In [1]: import numpy as np

In [2]: from numpy import linalg as LA

In [3]: np.set_printoptions(precision=2, suppress=True, linewidth=160)

In [4]: W0 = np.load("mat.npy")

In [5]: print(W0)
[[3 1 0 2]
 [2 1 3 2]
 [0 2 1 1]
 [0 2 1 1]]

In [6]: f, r1 = W0[3], W0[2]

In [7]: print(f @ r1)
6

In [8]: p = (f @ r1) / (f @ f) * f

In [9]: print(r1 - p)
[0. 0. 0. 0.]

In [10]: print((r1 - p) @ f)
0.0

In [11]: M = np.load("w.npy")

In [12]: print(M)
[[ 0. -2.  0. -1.]
 [-2.  3.  0.  2.]
 [ 0.  0. -1.  0.]
 [-1.  2.  0.  0.]]

In [13]: Y = M / np.sqrt((M ** 2).mean(axis=1, keepdims=True))

In [14]: print(LA.matrix_rank(M - M.mean(axis=1, keepdims=True)))
3

In [15]: print(LA.norm(Y, axis=1))
[2. 2. 2. 2.]

In [16]: print(Y[3])
[-0.89  1.79  0.    0.  ]

In [17]: print(M - M.mean(axis=1, keepdims=True))
[[ 0.75 -1.25  0.75 -0.25]
 [-2.75  2.25 -0.75  1.25]
 [ 0.25  0.25 -0.75  0.25]
 [-1.25  1.75 -0.25 -0.25]]

In [18]: hat = np.triu(np.array([[-1, 1, -1, 1], [-2, 0, -1, 0], [-1, 1, 1, -2], [0, 0, 2, 1]]), 1) + np.eye(4)

In [19]: Y = hat @ M @ LA.inv(hat)

In [20]: print(Y)
[[ -3.   6.   4.  12.]
 [ -2.   5.   4.  12.]
 [  2.  -6.  -5. -12.]
 [ -1.   3.   2.   5.]]

In [21]: print(np.round(LA.det(Y), 2))
-5.0

In [22]: print(hat @ M - M @ hat)
[[-3.  5. -1.  2.]
 [ 0.  2.  2.  2.]
 [ 2. -4.  0. -2.]
 [ 0.  1.  1.  1.]]

In [23]: ev, V = LA.eig(M)

In [24]: print(ev)
[-1.  5. -1. -1.]

In [25]: print(np.sort(LA.eigvals(LA.inv(M))))
[-1.  -1.  -1.   0.2]

In [26]: print(round(np.prod(ev), 2))
-5.0

In [27]: print(np.round(M @ V[:, 0] - ev[0] * V[:, 0], 2) + 0)
[0. 0. 0. 0.]

In [28]: print(np.sort(LA.eigvals(M.T)))
[-1. -1. -1.  5.]

In [29]: print(round(LA.det(M), 2))
-5.0

In [30]: print((M != 0).astype(int))
[[0 1 0 1]
 [1 1 0 1]
 [0 0 1 0]
 [1 1 0 0]]

In [31]: print(np.flatnonzero(LA.matrix_power((M != 0) + (M.T != 0) + np.eye(4), 4)[2]))
[2]

In [32]: print((LA.matrix_power((M != 0) + (M.T != 0) + np.eye(4), 4) > 0).astype(int))
[[1 1 0 1]
 [1 1 0 1]
 [0 0 1 0]
 [1 1 0 1]]

In [33]: E = np.load("m.npy")

In [34]: print(E)
[[  3.81  -0.8   -1.1 ]
 [-11.44   7.62   1.01]
 [ -9.69  -5.66   5.81]
 [  8.49  -3.38  -8.67]]

In [35]: hat = E @ LA.solve(E.T @ E, E.T)

In [36]: print(hat @ E[:, 1])
[-0.8   7.62 -5.66 -3.38]

In [37]: print(np.round((np.eye(4) - hat) @ E, 2) + 0)
[[0. 0. 0.]
 [0. 0. 0.]
 [0. 0. 0.]
 [0. 0. 0.]]

In [38]: print(np.diag(hat))
[0.06 0.96 0.98 1.  ]

In [39]: print(np.round(np.trace(hat), 2))
3.0

In [40]: print(hat.round(2) + 0)
[[ 0.06 -0.19 -0.13  0.01]
 [-0.19  0.96 -0.03  0.  ]
 [-0.13 -0.03  0.98  0.  ]
 [ 0.01  0.    0.    1.  ]]

In [41]: ev, V = LA.eigh(hat)

In [42]: vec = np.array([1, -1, -1, -2])

In [43]: print(np.round(V * np.abs(ev) @ V.T, 2) + 0)
[[ 0.06 -0.19 -0.13  0.01]
 [-0.19  0.96 -0.03  0.  ]
 [-0.13 -0.03  0.98  0.  ]
 [ 0.01  0.    0.    1.  ]]

In [44]: print(np.round(V * np.maximum(ev, 0) @ V.T, 2) + 0)
[[ 0.06 -0.19 -0.13  0.01]
 [-0.19  0.96 -0.03  0.  ]
 [-0.13 -0.03  0.98  0.  ]
 [ 0.01  0.    0.    1.  ]]

In [45]: rng = np.random.default_rng(21)

In [46]: Y = E + rng.integers(-2, 3, (4, 2)) @ rng.integers(-2, 3, (2, 3))

In [47]: print(Y)
[[ 6.81 -2.8  -2.1 ]
 [-8.44  5.62  0.01]
 [-7.69 -6.66  5.81]
 [ 5.49 -2.38 -9.67]]

In [48]: print(LA.matrix_rank(Y - E, tol=1e-8))
2

In [49]: print(np.round(LA.svd(Y - E, compute_uv=False), 2) + 0)
[6.4  1.75 0.  ]

In [50]: print(np.abs(Y - E).sum(axis=1))
[6. 6. 3. 5.]

In [51]: print(Y - E)
[[ 3. -2. -1.]
 [ 3. -2. -1.]
 [ 2. -1.  0.]
 [-3.  1. -1.]]

In [52]: Q, r_ = LA.qr(E)

In [53]: print(r_)
[[-17.65   3.63   8.25]
 [  0.    -9.43   2.65]
 [  0.     0.     6.  ]]

In [54]: Q = r_.astype(float).copy()

In [55]: for j in range(3):
    ...:     Q[:, j] -= Q[:, :j] @ (Q[:, :j].T @ Q[:, j])
    ...:     Q[:, j] /= LA.norm(Q[:, j])
    ...: 

In [56]: print(Q.T @ r_)
[[17.65 -3.63 -8.25]
 [ 0.    9.43 -2.65]
 [ 0.    0.    6.  ]]

In [57]: print(Q)
[[-1.  0.  0.]
 [ 0. -1.  0.]
 [ 0.  0.  1.]]

In [58]: F = np.loadtxt("data.csv", delimiter=",")

In [59]: print(F)
[[-0.82 -0.57  0.06]
 [ 0.43 -0.67 -0.6 ]
 [ 0.39 -0.47  0.79]]

In [60]: f = np.array([2, -2, -2])

In [61]: Y = F + np.outer(f, np.eye(3)[0])

In [62]: print(Y)
[[ 1.18 -0.57  0.06]
 [-1.57 -0.67 -0.6 ]
 [-1.61 -0.47  0.79]]

In [63]: print(LA.matrix_rank(Y - F))
1

In [64]: print(round(float(np.einsum("ii->", F)), 2))
-0.69

In [65]: Y = np.array([[4, 0], [-3, 0]])

In [66]: W2 = np.kron(Y, F)

In [67]: print(W2.shape)
(6, 6)

In [68]: print(round(LA.norm(W2, 2), 2), round(float(LA.norm(Y, 2) * LA.norm(F, 2)), 2))
5.0 5.0

In [69]: print(LA.matrix_rank(W2))
3

In [70]: t3 = np.stack([F, 3 * F, F[::-1]])

In [71]: print(LA.det(t3))
[ 1. 27. -1.]

In [72]: print(LA.matrix_rank(t3.reshape(3, -1)))
2

In [73]: print(t3.shape)
(3, 3, 3)

In [74]: Y = np.array([[3, 9], [8, 8], [1, -1]])

In [75]: print(Y.T @ F.T)
[[ -6.99  -4.68  -1.79]
 [-12.    -0.9   -1.06]]

In [76]: print(np.round(np.einsum("ij->j", F), 2) + 0)
[ 0.   -1.71  0.25]

In [77]: print(LA.matrix_rank(F @ Y))
2

In [78]: print(np.vstack([F, Y.T]).shape)
(5, 3)

In [79]: print(F @ Y)
[[ -6.99 -12.  ]
 [ -4.68  -0.9 ]
 [ -1.79  -1.06]]

In [80]: print(LA.matrix_rank(np.vstack([F, Y.T])))
3

In [81]: X = np.array([[8, 4, 10, 4], [4, 9, 15, 10], [10, 15, 31, 15], [4, 10, 15, 13]])

In [82]: print(X)
[[ 8  4 10  4]
 [ 4  9 15 10]
 [10 15 31 15]
 [ 4 10 15 13]]

In [83]: Y = np.array([[1, 2], [3, 0], [3, 2], [0, 3]])

In [84]: print(LA.matrix_rank(X @ Y))
2

In [85]: print(np.einsum("ik,kj->ji", X, Y))
[[ 50  76 148  79]
 [ 48  68 127  77]]

In [86]: Y @ X
ValueError: matmul: Input operand 1 has a mismatch in its core dimension 0, with gufunc signature (n?,k),(k,m?)->(n?,m?) (size 4 is different from 2)


In [87]: data = np.eye(4, dtype=int)[rng.permutation(4)] * np.array([3, 2, -1, 2])

In [88]: print(data)
[[ 3  0  0  0]
 [ 0  2  0  0]
 [ 0  0 -1  0]
 [ 0  0  0  2]]

In [89]: print(data[:, 1] @ data[:, 0])
0

In [90]: print(data @ data.T)
[[9 0 0 0]
 [0 4 0 0]
 [0 0 1 0]
 [0 0 0 4]]

In [91]: print(LA.pinv(data))
[[ 0.33  0.    0.    0.  ]
 [ 0.    0.5   0.    0.  ]
 [ 0.    0.   -1.    0.  ]
 [ 0.    0.    0.    0.5 ]]

In [92]: Q = data.astype(float).copy()

In [93]: for j in range(4):
    ...:     Q[:, j] -= Q[:, :j] @ (Q[:, :j].T @ Q[:, j])
    ...:     Q[:, j] /= LA.norm(Q[:, j])
    ...: 

In [94]: print(Q.T @ data)
[[3. 0. 0. 0.]
 [0. 2. 0. 0.]
 [0. 0. 1. 0.]
 [0. 0. 0. 2.]]

In [95]: print(Q)
[[ 1.  0.  0.  0.]
 [ 0.  1.  0.  0.]
 [ 0.  0. -1.  0.]
 [ 0.  0.  0.  1.]]

In [96]: Y = data[0, 0] * data[1:] - np.outer(data[1:, 0], data[0])

In [97]: print(Y)
[[ 0  6  0  0]
 [ 0  0 -3  0]
 [ 0  0  0  6]]

In [98]: print(LA.matrix_rank(Y), LA.matrix_rank(data))
3 4

In [99]: s = 10 * 0.5 ** np.arange(3)

In [100]: J = rng.normal(size=(16, 3)) * rng.permutation(s)

In [101]: print(J)
[[  8.34   2.92   1.6 ]
 [-16.95  -7.85   3.88]
 [  9.69  10.92   3.02]
 [-10.24   6.43   1.57]
 [  2.15  -4.1    0.01]
 [ -1.47   4.46   0.31]
 [ 15.85  -3.87   1.18]
 [  4.99  -4.32  -2.95]
 [ 10.14   2.59  -0.41]
 [  3.94  -3.38   0.6 ]
 [ -6.05   0.94   2.47]
 [ -3.4    4.25  -2.59]
 [ -2.88  -6.82  -0.25]
 [  0.79  -0.99  -0.67]
 [ 13.4    7.12  -3.04]
 [ 11.74  -8.62  -1.84]]

In [102]: vec = np.array([-1, -4, 4])

In [103]: y = J @ vec

In [104]: print(LA.solve(J.T @ J, J.T @ y))
[-1. -4.  4.]

In [105]: print(LA.lstsq(J, y)[0])
[-1. -4.  4.]

In [106]: print(np.round(LA.pinv(J) @ J, 2) + 0)
[[1. 0. 0.]
 [0. 1. 0.]
 [0. 0. 1.]]

In [107]: y = y + 0.02 * rng.normal(size=16)

In [108]: print(y)
[-13.64  63.88 -41.27  -9.18  14.26 -15.15   4.37   0.5  -22.11  11.95  12.14 -23.95  29.16   0.46 -54.02  15.37]

In [109]: b, *_ = LA.lstsq(J, y)

In [110]: print([round(float(LA.norm(LA.solve(J.T @ J + lam * np.eye(3), J.T @ y))), 2) for lam in (0, 1, 10, 100)])
[5.74, 5.69, 5.27, 3.75]

In [111]: print(round(LA.norm(y - J @ b), 2))
0.04

In [112]: print(b.round())
[-1. -4.  4.]

In [113]: print(b)
[-1. -4.  4.]

In [114]: print(np.round(J.T @ (y - J @ b), 2) + 0)
[0. 0. 0.]
